% ipython --no-banner

In [1]: import numpy as np

In [2]: np.set_printoptions(suppress=True, linewidth=100)

In [3]: rnd = lambda a: np.round(a, 4) + 0

In [4]: arr = np.abs(np.array([[2, 5, -4, -5, -1, 2],
   ...:     [2, -4, -5, 0, 2, 0],
   ...:     [1, -1, -5, 3, 5, 0],
   ...:     [2, 0, -3, 4, 4, 3],
   ...:     [1, -5, 2, 5, 2, 5],
   ...:     [-2, 2, 5, 4, 0, 2]])) + np.eye(6)

In [5]: arr = arr / arr.sum(axis=1, keepdims=True)

In [6]: rnd(arr)
Out[6]: 
array([[0.15  , 0.25  , 0.2   , 0.25  , 0.05  , 0.1   ],
       [0.1429, 0.3571, 0.3571, 0.    , 0.1429, 0.    ],
       [0.0625, 0.0625, 0.375 , 0.1875, 0.3125, 0.    ],
       [0.1176, 0.    , 0.1765, 0.2941, 0.2353, 0.1765],
       [0.0476, 0.2381, 0.0952, 0.2381, 0.1429, 0.2381],
       [0.125 , 0.125 , 0.3125, 0.25  , 0.    , 0.1875]])

In [7]: x0 = np.array([0, 2, 2, 0, 2, 1])

In [8]: y = arr @ x0

In [9]: rnd(y)
Out[9]: array([1.1   , 1.7143, 1.5   , 1.    , 1.1905, 1.0625])

In [10]: rnd(np.linalg.solve(arr, y))
Out[10]: array([0., 2., 2., 0., 2., 1.])

In [11]: def softmax(z):
    ...:     e = np.exp(z - z.max(axis=-1, keepdims=True))
    ...:     return e / e.sum(axis=-1, keepdims=True)
    ...: 

In [12]: rnd(softmax(10 * arr[2]))
Out[12]: array([0.0244, 0.0244, 0.5556, 0.0852, 0.2974, 0.0131])

In [13]: att = arr @ arr.T / np.sqrt(6)

In [14]: rnd(softmax(att)[2] @ arr)
Out[14]: array([0.1075, 0.1712, 0.2541, 0.2028, 0.1487, 0.1158])

In [15]: softmax(att).round(6).argmax(axis=1)
Out[15]: array([0, 1, 2, 3, 4, 5])

In [16]: rnd(arr.sum(axis=1))
Out[16]: array([1., 1., 1., 1., 1., 1.])

In [17]: rnd(arr @ np.ones(6))
Out[17]: array([1., 1., 1., 1., 1., 1.])

In [18]: print(rnd(np.linalg.matrix_power(arr, 100)))
[[0.0986 0.1515 0.2574 0.2028 0.1805 0.1091]
 [0.0986 0.1515 0.2574 0.2028 0.1805 0.1091]
 [0.0986 0.1515 0.2574 0.2028 0.1805 0.1091]
 [0.0986 0.1515 0.2574 0.2028 0.1805 0.1091]
 [0.0986 0.1515 0.2574 0.2028 0.1805 0.1091]
 [0.0986 0.1515 0.2574 0.2028 0.1805 0.1091]]

In [19]: pr = np.eye(6)[4]

In [20]: for _ in range(5):
    ...:     pr = pr @ arr
    ...:     print(pr.round(4))
    ...: 
[0.0476 0.2381 0.0952 0.2381 0.1429 0.2381]
[0.1117 0.1667 0.2603 0.1933 0.1426 0.1254]
[0.102  0.1533 0.2664 0.1989 0.1766 0.1028]
[0.0985 0.1518 0.2591 0.2017 0.1823 0.1066]
[0.0984 0.1518 0.2574 0.2026 0.1811 0.1088]

In [21]: left, sig, Vt = np.linalg.svd(arr, full_matrices=False)

In [22]: rnd(Vt @ Vt.T)
Out[22]: 
array([[1., 0., 0., 0., 0., 0.],
       [0., 1., 0., 0., 0., 0.],
       [0., 0., 1., 0., 0., 0.],
       [0., 0., 0., 1., 0., 0.],
       [0., 0., 0., 0., 1., 0.],
       [0., 0., 0., 0., 0., 1.]])

In [23]: rnd(np.cumsum(sig ** 2) / np.sum(sig ** 2))
Out[23]: array([0.7686, 0.8786, 0.9605, 0.9901, 0.9968, 1.    ])

In [24]: rnd(sig)
Out[24]: array([1.046 , 0.3958, 0.3413, 0.2056, 0.0973, 0.0675])

In [25]: rnd(left.T @ arr @ Vt.T)
Out[25]: 
array([[1.046 , 0.    , 0.    , 0.    , 0.    , 0.    ],
       [0.    , 0.3958, 0.    , 0.    , 0.    , 0.    ],
       [0.    , 0.    , 0.3413, 0.    , 0.    , 0.    ],
       [0.    , 0.    , 0.    , 0.2056, 0.    , 0.    ],
       [0.    , 0.    , 0.    , 0.    , 0.0973, 0.    ],
       [0.    , 0.    , 0.    , 0.    , 0.    , 0.0675]])

In [26]: rnd(np.abs(Vt[0]))
Out[26]: array([0.2523, 0.4024, 0.6047, 0.4681, 0.3471, 0.2628])

In [27]: (sig > 1e-8).sum()
Out[27]: np.int64(6)

In [28]: rnd(left.T @ left)
Out[28]: 
array([[1., 0., 0., 0., 0., 0.],
       [0., 1., 0., 0., 0., 0.],
       [0., 0., 1., 0., 0., 0.],
       [0., 0., 0., 1., 0., 0.],
       [0., 0., 0., 0., 1., 0.],
       [0., 0., 0., 0., 0., 1.]])

In [29]: rng = np.random.default_rng(521845)

In [30]: lab = rng.permutation(6)

In [31]: print(lab)
[5 2 0 1 4 3]

In [32]: B = arr[lab][:, lab]

In [33]: rnd(np.sort(np.abs(np.linalg.eigvals(B))))
Out[33]: array([0.0944, 0.1129, 0.2282, 0.2282, 0.3435, 1.    ])

In [34]: rnd(np.trace(B))
Out[34]: np.float64(1.5066)

In [35]: W0 = np.diag(np.array([-3, 2, -2, -1, 3, -1, -3])) + -2 * np.eye(7, k=1) + -2 * np.eye(7, k=-1)

In [36]: W0
Out[36]: 
array([[-3., -2.,  0.,  0.,  0.,  0.,  0.],
       [-2.,  2., -2.,  0.,  0.,  0.,  0.],
       [ 0., -2., -2., -2.,  0.,  0.,  0.],
       [ 0.,  0., -2., -1., -2.,  0.,  0.],
       [ 0.,  0.,  0., -2.,  3., -2.,  0.],
       [ 0.,  0.,  0.,  0., -2., -1., -2.],
       [ 0.,  0.,  0.,  0.,  0., -2., -3.]])

In [37]: ev, vecs = np.linalg.eigh(W0)

In [38]: x0 = np.array([3, 2, -3, 3, -1, 2, -2])

In [39]: x0 @ W0 @ x0 / (x0 @ x0), rnd(ev[0]), rnd(ev[-1])
Out[39]: (np.float64(0.325), np.float64(-4.5793), np.float64(4.6225))

In [40]: print(np.abs(W0).sum(axis=1).max(), rnd(np.abs(ev).max()))
7.0 4.6225

In [41]: M = np.load("x.npy")

In [42]: rnd(M)
Out[42]: 
array([[ 0.7071,  0.    ,  0.    ,  0.    ,  0.    ,  0.    ,  0.7071],
       [ 0.    ,  1.    ,  0.    ,  0.    ,  0.    ,  0.    ,  0.    ],
       [ 0.    ,  0.    ,  1.    ,  0.    ,  0.    ,  0.    ,  0.    ],
       [ 0.    ,  0.    ,  0.    ,  1.    ,  0.    ,  0.    ,  0.    ],
       [ 0.    ,  0.    ,  0.    ,  0.    ,  1.    ,  0.    ,  0.    ],
       [ 0.    ,  0.    ,  0.    ,  0.    ,  0.    ,  1.    ,  0.    ],
       [-0.7071,  0.    ,  0.    ,  0.    ,  0.    ,  0.    ,  0.7071]])

In [43]: B = np.array([[4, -1, 1],
    ...:     [-5, -2, 4],
    ...:     [5, -2, 4],
    ...:     [3, -2, -2],
    ...:     [5, 3, 4],
    ...:     [0, -1, 4],
    ...:     [-2, -5, -5]])

In [44]: rnd(np.einsum("ij->j", M))
Out[44]: array([0.    , 1.    , 1.    , 1.    , 1.    , 1.    , 1.4142])

In [45]: print(rnd(np.einsum("ik,kj->ji", M, B)))
[[ 1.4142 -5.      5.      3.      5.      0.     -4.2426]
 [-4.2426 -2.     -2.     -2.      3.     -1.     -2.8284]
 [-2.8284  4.      4.     -2.      4.      4.     -4.2426]]

In [46]: rnd(np.einsum("ik,kj->ij", M, B))
Out[46]: 
array([[ 1.4142, -4.2426, -2.8284],
       [-5.    , -2.    ,  4.    ],
       [ 5.    , -2.    ,  4.    ],
       [ 3.    , -2.    , -2.    ],
       [ 5.    ,  3.    ,  4.    ],
       [ 0.    , -1.    ,  4.    ],
       [-4.2426, -2.8284, -4.2426]])

In [47]: M[:, 0] @ M[:, 1]
Out[47]: np.float64(0.0)

In [48]: x0 = np.array([2, -2, 2, 3, 3, 0, 5])

In [49]: y = W0 @ x0

In [50]: beta, lr = np.zeros(7), 1 / np.linalg.norm(W0, 2) ** 2

In [51]: for i in range(3):
    ...:     beta -= lr * W0.T @ (W0 @ beta - y)
    ...:     if i % 1 == 0: print(i, round(np.linalg.norm(W0 @ beta - y), 4))
    ...: 
0 3.3478
1 1.5951
2 0.9619

In [52]: rnd(np.linalg.cond(W0))
Out[52]: np.float64(23.4648)

In [53]: f, g = M[0], M[2]

In [54]: f @ g
Out[54]: np.float64(0.0)

In [55]: pr = (f @ g) / (f @ f) * f

In [56]: print(np.linalg.matrix_rank(np.outer(f, g)))
1

In [57]: pr
Out[57]: array([0., 0., 0., 0., 0., 0., 0.])

In [58]: (g - pr) @ f
Out[58]: np.float64(0.0)

In [59]: B = M / np.sqrt((M ** 2).mean(axis=1, keepdims=True))

In [60]: print(np.linalg.matrix_rank(B) == np.linalg.matrix_rank(M))
True

In [61]: rnd(M - M.mean(axis=1, keepdims=True))
Out[61]: 
array([[ 0.5051, -0.202 , -0.202 , -0.202 , -0.202 , -0.202 ,  0.5051],
       [-0.1429,  0.8571, -0.1429, -0.1429, -0.1429, -0.1429, -0.1429],
       [-0.1429, -0.1429,  0.8571, -0.1429, -0.1429, -0.1429, -0.1429],
       [-0.1429, -0.1429, -0.1429,  0.8571, -0.1429, -0.1429, -0.1429],
       [-0.1429, -0.1429, -0.1429, -0.1429,  0.8571, -0.1429, -0.1429],
       [-0.1429, -0.1429, -0.1429, -0.1429, -0.1429,  0.8571, -0.1429],
       [-0.7071,  0.    ,  0.    ,  0.    ,  0.    ,  0.    ,  0.7071]])

In [62]: f = np.array([0, 4, 1, 3, 4, 6]) + 0.5

In [63]: F = np.outer(f, f) / (f @ f)

In [64]: rnd(F)
Out[64]: 
array([[0.0026, 0.0231, 0.0077, 0.0179, 0.0231, 0.0333],
       [0.0231, 0.2077, 0.0692, 0.1615, 0.2077, 0.3   ],
       [0.0077, 0.0692, 0.0231, 0.0538, 0.0692, 0.1   ],
       [0.0179, 0.1615, 0.0538, 0.1256, 0.1615, 0.2333],
       [0.0231, 0.2077, 0.0692, 0.1615, 0.2077, 0.3   ],
       [0.0333, 0.3   , 0.1   , 0.2333, 0.3   , 0.4333]])

In [65]: left, sig, Vt = np.linalg.svd(F)

In [66]: rnd(sig)
Out[66]: array([1., 0., 0., 0., 0., 0.])

In [67]: B = left[:, :1] @ np.diag(sig[:1]) @ Vt[:1]

In [68]: rnd(np.abs(F - B).max())
Out[68]: np.float64(0.0)

In [69]: np.linalg.matrix_rank(B)
Out[69]: np.int64(1)

In [70]: ev, vecs = np.linalg.eigh(F)

In [71]: np.abs(vecs[:, -1]).round(6).argmax()
Out[71]: np.int64(5)

In [72]: rnd(ev.sum()), np.trace(F)
Out[72]: (np.float64(1.0), np.float64(1.0))

In [73]: print((ev > 1e-8).sum(), (ev < -1e-8).sum())
1 0

In [74]: rnd(vecs.T @ F @ vecs)
Out[74]: 
array([[0., 0., 0., 0., 0., 0.],
       [0., 0., 0., 0., 0., 0.],
       [0., 0., 0., 0., 0., 0.],
       [0., 0., 0., 0., 0., 0.],
       [0., 0., 0., 0., 0., 0.],
       [0., 0., 0., 0., 0., 1.]])

In [75]: np.unique(ev.round(6) + 0, return_counts=True)[1]
Out[75]: array([5, 1])

In [76]: rnd(ev)
Out[76]: array([0., 0., 0., 0., 0., 1.])

In [77]: rnd(vecs @ np.diag(ev) @ vecs.T)
Out[77]: 
array([[0.0026, 0.0231, 0.0077, 0.0179, 0.0231, 0.0333],
       [0.0231, 0.2077, 0.0692, 0.1615, 0.2077, 0.3   ],
       [0.0077, 0.0692, 0.0231, 0.0538, 0.0692, 0.1   ],
       [0.0179, 0.1615, 0.0538, 0.1256, 0.1615, 0.2333],
       [0.0231, 0.2077, 0.0692, 0.1615, 0.2077, 0.3   ],
       [0.0333, 0.3   , 0.1   , 0.2333, 0.3   , 0.4333]])
